% ipython --no-banner

In [1]: import numpy as np

In [2]: np.set_printoptions(precision=1, suppress=True, linewidth=100, legacy="1.25")

In [3]: M = np.loadtxt("w.csv", delimiter=",")

In [4]: M
Out[4]: 
array([[ 4.1, -0.5,  4. ,  0.8, -1.4,  7.9,  1.4],
       [ 0.7, -0.7, -8.6, -3.6,  1.8,  2.5,  1.2],
       [-1.7, -1.9,  1.5, -1. ,  8.2, -4.7,  1. ],
       [ 2.5,  0.9, -7.9,  1.6, -1. ,  4.9,  1.5],
       [ 4. , -1.4, -3.8, -1.8,  7.4,  2.1,  2.3],
       [-4.7,  5.3,  6.1,  0.5, -3.3, -0.8, -0.6],
       [-8.4,  3.5,  2.1, -2.3,  1.3, -0.1, -2.5],
       [-4.7,  1.8,  1.4, -4.1, -7.4,  0.3, -0.1],
       [ 0.2,  2.7,  3.5, -3.9,  4.6,  6.6, -0.5],
       [-0.7, -3.7,  3.2,  5.8, -1.8, -6.1, -1.2],
       [-5.9, -1. ,  1.1,  3.9, -6.3, -2.8, -0.6],
       [ 2.5, -2.9, -3.6,  7.9,  0.9, -3. , -0.4],
       [-0.6, -2.1, -6.7,  3.4, -1.8, -4.3, -4.2],
       [-3. , -6.8, -3.3,  3.2, -0.1,  0.4,  4.8],
       [ 1.3, -0.9,  2. ,  7.8,  0.4, -1.2, -5.5],
       [ 5.1, -4.8,  1.2,  3.7,  4.6, -3.5,  1.9],
       [-1.3,  8.1, -1.5,  1.8,  0.3,  2.1,  4.7],
       [-0.7,  5.4,  0.2,  5.2,  4.1, -4.3, -2.8],
       [ 1.6,  0. ,  5.4,  6.4, -2.4, -4.3,  1.8],
       [ 1.9,  0.8, -6.6, -2.8,  1.1,  4.4,  4.9],
       [ 0. , -0.2, -5.8, -6.7,  4.3, -1.1, -1.1],
       [-0.2, -3.9,  6.4, -1.5, -2.7, -5.4,  2.2],
       [-6.3, -1. ,  3. , -4.9, -0.6,  1.2,  5. ],
       [-7.5, -1.4, -5.5, -1.8, -1.5,  2. , -1.6],
       [ 4.2, -1.1,  4.8, -1.1, -7.4, -0.2,  1.3],
       [ 0.7, -8.2,  1.1,  1.3, -3.1, -1.4, -4.1],
       [ 1.2, -7.2, -1.4, -0.6, -1.2, -2.9, -5.9],
       [ 4.1, -2.6, -1.1, -1.1,  1.5,  2.2, -8.2],
       [ 6.2, -4. , -4.1,  3.7,  3.4,  0.5,  1.8],
       [-5. ,  5.4,  3.9,  1. ,  1.5,  3.6,  3.7],
       [-8.7,  1.3,  2.4,  1.6, -2.2,  1.7,  2.6],
       [ 3.2, -5.7,  0.7, -3.1, -4.5,  3.3,  3.9],
       [-2.2, -3.8, -4.2, -2.7,  5.3, -5.2, -0.9],
       [ 3.3, -3.2,  0.4, -6.8, -3.5, -4.5,  0.3],
       [ 4. ,  2.8, -7.2, -1. ,  2.7,  2.8, -2.8],
       [-4.2, -3. ,  6.1,  0.6,  3.2,  3.7,  3.4],
       [-5.5, -3.4, -3.4,  3.4,  4.9,  3.2, -0.7],
       [ 6.8,  4.9,  2.6, -2.7,  1.5,  1.3,  3.4],
       [ 3.9,  4.8, -5.2,  4.8, -1.3, -1.6, -2.8],
       [ 0.3,  2.9, -2.6,  6.1, -5.1,  1.8, -4.3],
       [-3.7,  2. ,  0.6, -1. ,  8.1,  2.4, -3.1]])

In [5]: hat = M @ np.linalg.solve(M.T @ M, M.T)

In [6]: np.round(hat @ M[:, 1], 1) + 0
Out[6]: 
array([-0.5, -0.7, -1.9,  0.9, -1.4,  5.3,  3.5,  1.8,  2.7, -3.7, -1. , -2.9, -2.1, -6.8, -0.9,
       -4.8,  8.1,  5.4,  0. ,  0.8, -0.2, -3.9, -1. , -1.4, -1.1, -8.2, -7.2, -2.6, -4. ,  5.4,
        1.3, -5.7, -3.8, -3.2,  2.8, -3. , -3.4,  4.9,  4.8,  2.9,  2. ])

In [7]: np.diag(hat)
Out[7]: 
array([0.2, 0.1, 0.2, 0.2, 0.1, 0.1, 0.2, 0.2, 0.2, 0.1, 0.1, 0.2, 0.2, 0.2, 0.2, 0.2, 0.2, 0.2,
       0.2, 0.2, 0.2, 0.1, 0.1, 0.2, 0.1, 0.2, 0.2, 0.3, 0.1, 0.1, 0.1, 0.2, 0.2, 0.2, 0.1, 0.2,
       0.2, 0.2, 0.2, 0.2, 0.2])

In [8]: np.linalg.matrix_rank(np.eye(41) - hat)
Out[8]: 34

In [9]: Xc = (M - M.mean(axis=0)) / M.std(axis=0)

In [10]: Xc.std(axis=0)
Out[10]: array([1., 1., 1., 1., 1., 1., 1.])

In [11]: beta = np.linalg.lstsq(np.delete(Xc, 6, axis=1), Xc[:, 6])[0]

In [12]: np.abs(beta).argmax()
Out[12]: 5

In [13]: round(1 - np.var(Xc[:, 6] - np.delete(Xc, 6, axis=1) @ beta), 1)
Out[13]: 0.1

In [14]: data = np.load("a.npy")

In [15]: data
Out[15]: 
array([[ 0,  5,  2,  3, -3,  3,  2,  4,  4,  0, -3, -4],
       [ 0,  0,  0,  4,  5,  3,  0,  0,  0,  2,  4,  1],
       [ 0,  0,  0, -5, -1,  2,  4, -4, -5,  3, -3, -4],
       [ 0,  0,  0,  0,  2, -4, -4, -3, -5,  0,  1,  3],
       [ 0,  0,  0,  0,  0,  4,  1, -4, -3, -2, -3,  3],
       [ 0,  0,  0,  0,  0,  0,  2,  4,  2,  3,  5,  0],
       [ 0,  0,  0,  0,  0,  0,  0,  3, -3,  3, -1,  0],
       [ 0,  0,  0,  0,  0,  0,  0,  0,  4, -2,  0, -5],
       [ 0,  0,  0,  0,  0,  0,  0,  0,  0,  3,  1,  3],
       [ 0,  0,  0,  0,  0,  0,  0,  0,  0,  0,  4, -1],
       [ 0,  0,  0,  0,  0,  0,  0,  0,  0,  0,  0,  0],
       [ 0,  0,  0,  0,  0,  0,  0,  0,  0,  0,  0,  0]])

In [16]: Uu, sigma, vt = np.linalg.svd(data)

In [17]: np.argmax(sigma[:-1] / (sigma[1:] + 1e-6)) + 1
Out[17]: 10

In [18]: Y = Uu[:, :10] @ np.diag(sigma[:10]) @ vt[:10]

In [19]: round(float(np.linalg.norm(data - Y) / np.linalg.norm(data)), 1)
Out[19]: 0.0

In [20]: np.round(np.abs(data - Y).max(), 1)
Out[20]: 0.0
